In [1]: import numpy as np

In [2]: np.set_printoptions(precision=2, suppress=True, linewidth=160, sign=" ")

In [3]: K = np.load("layer17.npy")

In [4]: K
Out[4]: 
array([[-1.,  1., -3.,  5.],
       [ 1.,  0.,  0., -2.],
       [ 0.,  0.,  2.,  2.],
       [ 0.,  0.,  8.,  2.]])

In [5]: r0 = np.array([3, -1, -2, 0])

In [6]: B = K + np.outer(r0, np.eye(4)[2])

In [7]: np.round(np.linalg.det(B) / np.linalg.det(K), 2), round(1 + np.linalg.solve(K, r0)[2], 2)
Out[7]: (np.float64(1.33), np.float64(1.33))

In [8]: B = np.linalg.inv(K)

In [9]: (np.abs(B) > 1e-9).astype(int)
Out[9]: 
array([[ 0,  1,  1,  1],
       [ 1,  1,  1,  1],
       [ 0,  0,  1,  1],
       [ 0,  0,  1,  1]])

In [10]: round(float(np.linalg.det(K) * np.linalg.det(B)), 2)
Out[10]: 1.0

In [11]: np.linalg.inv(B)
Out[11]: 
array([[-1.,  1., -3.,  5.],
       [ 1.,  0.,  0., -2.],
       [ 0.,  0.,  2.,  2.],
       [ 0.,  0.,  8.,  2.]])

In [12]: np.round(np.linalg.cond(K), 2)
Out[12]: np.float64(28.81)

In [13]: B = K / np.sqrt((K ** 2).mean(axis=1, keepdims=True))

In [14]: np.linalg.norm(B, axis=1)
Out[14]: array([ 2.,  2.,  2.,  2.])

In [15]: np.linalg.matrix_rank(K - K.mean(axis=1, keepdims=True))
Out[15]: np.int64(3)

In [16]: U, sigma = np.linalg.svd(K)
Traceback (most recent call last):
  Cell In[16], line 1
    U, sigma = np.linalg.svd(K)
ValueError: too many values to unpack (expected 2)


In [17]: U, sigma, Vh = np.linalg.svd(K, full_matrices=False)

In [18]: sigma
Out[18]: array([ 8.82,  6.22,  0.72,  0.31])

In [19]: np.abs(Vh[0])
Out[19]: array([ 0.03,  0.03,  0.99,  0.11])

In [20]: np.allclose(U * sigma @ Vh, K)
Out[20]: True

In [21]: (sigma > 1e-8).sum()
Out[21]: np.int64(4)

In [22]: np.abs(U[:, 0]).round(6).argmax()
Out[22]: np.int64(3)

In [23]: np.round(Vh @ Vh.T, 2) + 0
Out[23]: 
array([[ 1.,  0.,  0.,  0.],
       [ 0.,  1.,  0.,  0.],
       [ 0.,  0.,  1.,  0.],
       [ 0.,  0.,  0.,  1.]])

In [24]: np.cumsum(sigma ** 2) / np.sum(sigma ** 2)
Out[24]: array([ 0.66,  0.99,  1.  ,  1.  ])

In [25]: U.shape, sigma.shape, Vh.shape
Out[25]: ((4, 4), (4,), (4, 4))

In [26]: np.round(U.T @ K @ Vh.T, 2) + 0
Out[26]: 
array([[ 8.82,  0.  ,  0.  ,  0.  ],
       [ 0.  ,  6.22,  0.  ,  0.  ],
       [ 0.  ,  0.  ,  0.72,  0.  ],
       [ 0.  ,  0.  ,  0.  ,  0.31]])

In [27]: K[:, 4]
Traceback (most recent call last):
  Cell In[27], line 1
    K[:, 4]
IndexError: index 4 is out of bounds for axis 1 with size 4


In [28]: np.linalg.matrix_rank(K)
Out[28]: np.int64(4)

In [29]: K - K[0]
Out[29]: 
array([[ 0.,  0.,  0.,  0.],
       [ 2., -1.,  3., -7.],
       [ 1., -1.,  5., -3.],
       [ 1., -1., 11., -3.]])

In [30]: K.sum(axis=0)
Out[30]: array([ 0.,  1.,  7.,  7.])

In [31]: np.linalg.svd(K, compute_uv=False)
Out[31]: array([ 8.82,  6.22,  0.72,  0.31])

In [32]: np.zeros(4, 4)
Traceback (most recent call last):
  Cell In[32], line 1
    np.zeros(4, 4)
TypeError: Cannot interpret '4' as a data type


In [33]: np.round(np.linalg.norm(K), 2)
Out[33]: np.float64(10.82)

In [34]: M = np.load("test12.npy")

In [35]: M
Out[35]: 
array([[ 0.25,  0.25,  0.  ,  0.  ,  0.  ,  0.25,  0.25,  0.  ],
       [ 0.33,  0.67,  0.  ,  0.  ,  0.  ,  0.  ,  0.  ,  0.  ],
       [ 0.17,  0.17,  0.17,  0.17,  0.  ,  0.17,  0.  ,  0.17],
       [ 0.  ,  0.  ,  0.5 ,  0.5 ,  0.  ,  0.  ,  0.  ,  0.  ],
       [ 0.  ,  0.  ,  0.25,  0.  ,  0.25,  0.  ,  0.25,  0.25],
       [ 0.2 ,  0.2 ,  0.2 ,  0.  ,  0.  ,  0.2 ,  0.  ,  0.2 ],
       [ 0.  ,  0.17,  0.  ,  0.17,  0.17,  0.17,  0.17,  0.17],
       [ 0.33,  0.  ,  0.  ,  0.  ,  0.  ,  0.33,  0.  ,  0.33]])

In [36]: # rows sum to 1

In [37]: r0, g = K[1], K[0]

In [38]: r0 @ g
Out[38]: np.float64(-11.0)

In [39]: pr = (r0 @ g) / (r0 @ r0) * r0

In [40]: np.linalg.matrix_rank(np.outer(r0, g))
Out[40]: np.int64(1)

In [41]: np.outer(r0, g)
Out[41]: 
array([[ -1.,   1.,  -3.,   5.],
       [ -0.,   0.,  -0.,   0.],
       [ -0.,   0.,  -0.,   0.],
       [  2.,  -2.,   6., -10.]])

In [42]: np.round(np.linalg.norm(r0 + g) ** 2 + np.linalg.norm(r0 - g) ** 2, 2)
Out[42]: np.float64(82.0)

In [43]: g - pr
Out[43]: array([ 1.2,  1. , -3. ,  0.6])

In [44]: feats = np.load("m.npy")

In [45]: feats
Out[45]: 
array([[ -2.3,  -0.3,   0.4,   2.1,  -1.9,  -0.3,   1.6,   0. ],
       [ -1.3,   1.1,   1. ,  -0.7,  -0.6,   0.2,  -1.1,   0.9],
       [ -0.1,   0.7,  -1.7,  -0.3,  -1.3,   0. ,   0.7,   1.6],
       [  1.7,   0.8,   2.1,   0.2,   0.8,  -0.6,   1. ,  -1.2],
       [ -1.6,   3. ,   0.1,   1.1,   0.5,  -1.3,  -0.2,  -0.2],
       [ -0.7,  -2.1,  -1.8,  -0.1,  -0.2,   0.6,  -0.4,   0.1],
       [ -0.8,  -0.4,   0.1,   0.8,   0.2,   0.3,  -1.8,   2. ],
       [  0.6,   0.5,  -0.7,   1.5,   0.2,   1.2,  -1.4,   0.7],
       [-21. ,  -1. , -11. ,  14. ,  -7. ,   1. , -12. ,  26. ],
       [ -0.2,  -1. ,   0. ,  -0.5,  -1.6,   1. ,  -0.2,   0.4],
       [  0.9,  -1. ,   0.9,  -0.9,   0.7,   0.5,  -1.2,  -0.6],
       [ -0.9,  -0.1,   0.3,  -0.7,   0.1,  -0.2,   1.2,   0.8],
       [  0.5,  -0.7,  -1.5,   0.2,   0.2,  -1.7,   1.7,  -0.2],
       [ -0.6,  -0.8,   2. ,   1.6,  -0.9,  -0.1,  -0.6,  -0.3]])

In [46]: B = np.linalg.inv(M)

In [47]: round(np.linalg.slogdet(M)[0], 2)
Out[47]: np.float64(1.0)

In [48]: round(np.linalg.cond(M), 2)
Out[48]: np.float64(81.26)

In [49]: np.round(M @ B, 2) + 0
Out[49]: 
array([[ 1.,  0.,  0.,  0.,  0.,  0.,  0.,  0.],
       [ 0.,  1.,  0.,  0.,  0.,  0.,  0.,  0.],
       [ 0.,  0.,  1.,  0.,  0.,  0.,  0.,  0.],
       [ 0.,  0.,  0.,  1.,  0.,  0.,  0.,  0.],
       [ 0.,  0.,  0.,  0.,  1.,  0.,  0.,  0.],
       [ 0.,  0.,  0.,  0.,  0.,  1.,  0.,  0.],
       [ 0.,  0.,  0.,  0.,  0.,  0.,  1.,  0.],
       [ 0.,  0.,  0.,  0.,  0.,  0.,  0.,  1.]])

In [50]: np.round(np.linalg.inv(B), 2) + 0
Out[50]: 
array([[ 0.25,  0.25,  0.  ,  0.  ,  0.  ,  0.25,  0.25,  0.  ],
       [ 0.33,  0.67,  0.  ,  0.  ,  0.  ,  0.  ,  0.  ,  0.  ],
       [ 0.17,  0.17,  0.17,  0.17,  0.  ,  0.17,  0.  ,  0.17],
       [ 0.  ,  0.  ,  0.5 ,  0.5 ,  0.  ,  0.  ,  0.  ,  0.  ],
       [ 0.  ,  0.  ,  0.25,  0.  ,  0.25,  0.  ,  0.25,  0.25],
       [ 0.2 ,  0.2 ,  0.2 ,  0.  ,  0.  ,  0.2 ,  0.  ,  0.2 ],
       [ 0.  ,  0.17,  0.  ,  0.17,  0.17,  0.17,  0.17,  0.17],
       [ 0.33,  0.  ,  0.  ,  0.  ,  0.  ,  0.33,  0.  ,  0.33]])

In [51]: B = np.c_[feats[:, :6] @ np.array([[0, 2, 2, 2, 0, 0],
    ...:     [2, 1, 3, 0, 1, 2],
    ...:     [0, 3, 2, 0, 2, 3],
    ...:     [2, 3, 1, 3, 2, 1],
    ...:     [2, 0, 1, 3, 2, 1],
    ...:     [1, 2, 2, 1, 3, 2]]), np.array([-5, -1, 3, -1, -3, -9, 6, 1, 0, 7, -6, 3, -5, -2])]

In [52]: B.round(2) + 0
Out[52]: 
array([[ -0.5,   2. ,  -5.1,  -4.3,   0. ,   0.2,  -5. ],
       [ -0.2,  -0.2,   1.8,  -6.3,   1.1,   4.3,  -1. ],
       [ -1.8,  -5.5,  -3.1,  -5. ,  -5.9,  -5.3,   3. ],
       [  3. ,   9.9,   9.8,   5.8,   5.2,   7.7,  -1. ],
       [  7.9,   0.8,   5. ,   0.3,   2.5,   5.3,  -3. ],
       [ -4.2,  -8. , -10.4,  -1.7,  -4.5,  -8.7,  -9. ],
       [  1.5,   1.3,  -1. ,   1.7,   2.7,   1.1,   6. ],
       [  5.6,   6.5,   5.4,   7.5,   6.1,   3. ,   1. ],
       [ 13. , -32. , -58. , -20. ,  -6. , -26. ,   0. ],
       [ -5.2,  -0.9,  -3.5,  -5.7,  -2.2,  -2.1,   7. ],
       [ -1.9,   1.8,   1.4,   1.7,   1.9,   1.5,  -6. ],
       [ -1.6,  -3.5,  -2.5,  -3.8,  -1.3,  -0.3,   3. ],
       [ -2.3,  -7. ,  -7.1,   0.5,  -8. ,  -8.9,  -5. ],
       [ -0.3,   8.6,   0.9,   0.8,   4.3,   4.9,  -2. ]])

In [53]: np.round(np.linalg.lstsq(feats, B[:, 0])[0], 2) + 0
Out[53]: array([ 0.,  2.,  0.,  2.,  2.,  1.,  0.,  0.])

In [54]: np.round(np.linalg.norm(B - feats @ np.linalg.lstsq(feats, B)[0], axis=0), 2) + 0
Out[54]: array([  0.  ,   0.  ,   0.  ,   0.  ,   0.  ,   0.  ,  11.14])

In [55]: np.linalg.matrix_rank(B)
Out[55]: np.int64(7)

In [56]: vec = np.array([0, 2, 0, 1, 3, 2, 1, 1])

In [57]: rhs = feats @ vec

In [58]: np.round(np.linalg.lstsq(feats, rhs)[0], 2) + 0
Out[58]: array([ 0.,  2.,  0.,  1.,  3.,  2.,  1.,  1.])

In [59]: np.round(np.linalg.solve(feats.T @ feats, feats.T @ rhs), 2) + 0
Out[59]: array([ 0.,  2.,  0.,  1.,  3.,  2.,  1.,  1.])

In [60]: rng = np.random.default_rng(915)

In [61]: rhs = rhs + 0.02 * rng.normal(size=14)

In [62]: rhs
Out[62]: array([-3.22, -0.11, -0.5 ,  2.82,  5.65, -3.99,  1.4 ,  4.8 ,  7.02, -5.07, -1.6 ,  1.02, -2.5 , -3.8 ])

In [63]: beta, *_ = np.linalg.lstsq(feats, rhs)

In [64]: np.round(feats.T @ (rhs - feats @ beta), 2) + 0
Out[64]: array([ 0.,  0.,  0.,  0.,  0.,  0.,  0.,  0.])

In [65]: arr = np.array([[-1, 2, -1, 2, -1, 2],
    ...:     [1, -3, 1, -3, 1, -3],
    ...:     [3, -1, 3, -1, 3, -1],
    ...:     [-1, 2, -1, 2, -1, 2],
    ...:     [1, -3, 1, -3, 1, -3],
    ...:     [3, -1, 3, -1, 3, -1]])

In [66]: # columns 0 and 2 are equal

In [67]: B = arr[0, 0] * arr[1:] - np.outer(arr[1:, 0], arr[0])

In [68]: B
Out[68]: 
array([[ 0,  1,  0,  1,  0,  1],
       [ 0, -5,  0, -5,  0, -5],
       [ 0,  0,  0,  0,  0,  0],
       [ 0,  1,  0,  1,  0,  1],
       [ 0, -5,  0, -5,  0, -5]])

In [69]: arr[:, 0] / arr[0, 0]
Out[69]: array([ 1., -1., -3.,  1., -1., -3.])

In [70]: r0 = np.array([2, -2])

In [71]: np.polyval(r0, B[1])
Out[71]: array([ -2, -12,  -2, -12,  -2, -12])

In [72]: np.array([np.convolve(row, r0, "same") for row in B])
Out[72]: 
array([[  0,   2,  -2,   2,  -2,   2],
       [  0, -10,  10, -10,  10, -10],
       [  0,   0,   0,   0,   0,   0],
       [  0,   2,  -2,   2,  -2,   2],
       [  0, -10,  10, -10,  10, -10]])

In [73]: np.convolve(B[1], r0)
Out[73]: array([  0, -10,  10, -10,  10, -10,  10])

In [74]: B = arr / np.linalg.norm(arr, axis=1, keepdims=True)

In [75]: gram = B @ B.T

In [76]: np.round(np.degrees(np.arccos(np.clip(gram[3, 1], -1, 1))), 2)
Out[76]: np.float64(171.87)

In [77]: (gram - 2 * np.eye(6)).round(6).argmax(axis=1)
Out[77]: array([ 3,  4,  5,  0,  1,  2])

In [78]: np.linalg.norm(B, axis=1)
Out[78]: array([ 1.,  1.,  1.,  1.,  1.,  1.])

In [79]: r = np.linalg.matrix_rank(arr)

In [80]: r
Out[80]: np.int64(2)

In [81]: null = np.linalg.svd(arr)[2][r:].T

In [82]: np.allclose(arr @ null, 0)
Out[82]: True

In [83]: [int(np.linalg.matrix_rank(arr[:, :j + 1])) for j in range(6)]
Out[83]: [1, 2, 2, 2, 2, 2]

In [84]: W0 = np.load("x.npy")

In [85]: W0
Out[85]: 
array([[ 0, -1,  0, -1],
       [-1, -2, -1, -2],
       [ 0, -1,  0, -1],
       [-1, -2, -1, -2]])

In [86]: try:
    ...:     np.linalg.inv(W0)
    ...: except np.linalg.LinAlgError as e:
    ...:     print(repr(e))
    ...: 
LinAlgError('Singular matrix')

In [87]: np.linalg.lstsq(W0[:-1].T, W0[-1])[2]
Out[87]: np.int32(2)

In [88]: np.round(W0 @ np.linalg.pinv(W0) @ W0, 2) + 0
Out[88]: 
array([[ 0., -1.,  0., -1.],
       [-1., -2., -1., -2.],
       [ 0., -1.,  0., -1.],
       [-1., -2., -1., -2.]])

In [89]: np.abs(np.diag(np.linalg.qr(W0)[1])) > 1e-9
Out[89]: array([ True,  True, False, False])

In [90]: U, sigma, Vh = np.linalg.svd(W0)

In [91]: V = Vh[:(sigma > 1e-8).sum()]

In [92]: vec = W0[1] + 5 * W0[2] + rng.integers(2) * np.eye(4)[1]

In [93]: vec
Out[93]: array([-1., -7., -1., -7.])

In [94]: round(np.linalg.norm(vec - V.T @ V @ vec), 2)
Out[94]: np.float64(0.0)

In [95]: w, V = np.linalg.eigh(W0)

In [96]: vec = np.array([-5, -4, -2, -8])

In [97]: np.round(np.linalg.eigvalsh(W0[1:, 1:]), 2) + 0
Out[97]: array([-4.45,  0.  ,  0.45])

In [98]: vec @ W0 @ vec
Out[98]: np.int64(-456)

In [99]: V * np.maximum(w, 0) @ V.T
Out[99]: 
array([[ 0.35, -0.15,  0.35, -0.15],
       [-0.15,  0.06, -0.15,  0.06],
       [ 0.35, -0.15,  0.35, -0.15],
       [-0.15,  0.06, -0.15,  0.06]])

In [100]: X = np.loadtxt("arr.csv", delimiter=",")

In [101]: X.round(2) + 0
Out[101]: 
array([[ 0.18,  0.1 ,  0.03,  0.2 ,  0.03,  0.  ,  0.27,  0.14, -0.08],
       [ 0.1 ,  0.05,  0.02,  0.11,  0.02,  0.  ,  0.14,  0.08, -0.05],
       [ 0.03,  0.02,  0.  ,  0.03,  0.  ,  0.  ,  0.04,  0.02, -0.01],
       [ 0.2 ,  0.11,  0.03,  0.21,  0.03,  0.  ,  0.29,  0.15, -0.09],
       [ 0.03,  0.02,  0.  ,  0.03,  0.  ,  0.  ,  0.04,  0.02, -0.01],
       [ 0.  ,  0.  ,  0.  ,  0.  ,  0.  ,  0.  ,  0.  ,  0.  ,  0.  ],
       [ 0.27,  0.14,  0.04,  0.29,  0.04,  0.  ,  0.39,  0.21, -0.12],
       [ 0.14,  0.08,  0.02,  0.15,  0.02,  0.  ,  0.21,  0.11, -0.07],
       [-0.08, -0.05, -0.01, -0.09, -0.01,  0.  , -0.12, -0.07,  0.04]])

In [102]: # a projection of rank 1

In [103]: vec = np.array([0, -3, -1, 0, 0, -3, 3, 2, 0])

In [104]: X @ vec
Out[104]: array([ 0.76,  0.41,  0.12,  0.82,  0.12,  0.  ,  1.12,  0.59, -0.35])

In [105]: np.round(np.eye(9) - X, 2) + 0
Out[105]: 
array([[ 0.82, -0.1 , -0.03, -0.2 , -0.03,  0.  , -0.27, -0.14,  0.08],
       [-0.1 ,  0.95, -0.02, -0.11, -0.02,  0.  , -0.14, -0.08,  0.05],
       [-0.03, -0.02,  1.  , -0.03,  0.  ,  0.  , -0.04, -0.02,  0.01],
       [-0.2 , -0.11, -0.03,  0.79, -0.03,  0.  , -0.29, -0.15,  0.09],
       [-0.03, -0.02,  0.  , -0.03,  1.  ,  0.  , -0.04, -0.02,  0.01],
       [ 0.  ,  0.  ,  0.  ,  0.  ,  0.  ,  1.  ,  0.  ,  0.  ,  0.  ],
       [-0.27, -0.14, -0.04, -0.29, -0.04,  0.  ,  0.61, -0.21,  0.12],
       [-0.14, -0.08, -0.02, -0.15, -0.02,  0.  , -0.21,  0.89,  0.07],
       [ 0.08,  0.05,  0.01,  0.09,  0.01,  0.  ,  0.12,  0.07,  0.96]])

In [106]: np.linalg.eigvalsh(2 * X - np.eye(9))
Out[106]: array([-1., -1., -1., -1., -1., -1., -1., -1.,  1.])

In [107]: X @ X @ vec
Out[107]: array([ 0.76,  0.41,  0.12,  0.82,  0.12,  0.  ,  1.12,  0.59, -0.35])
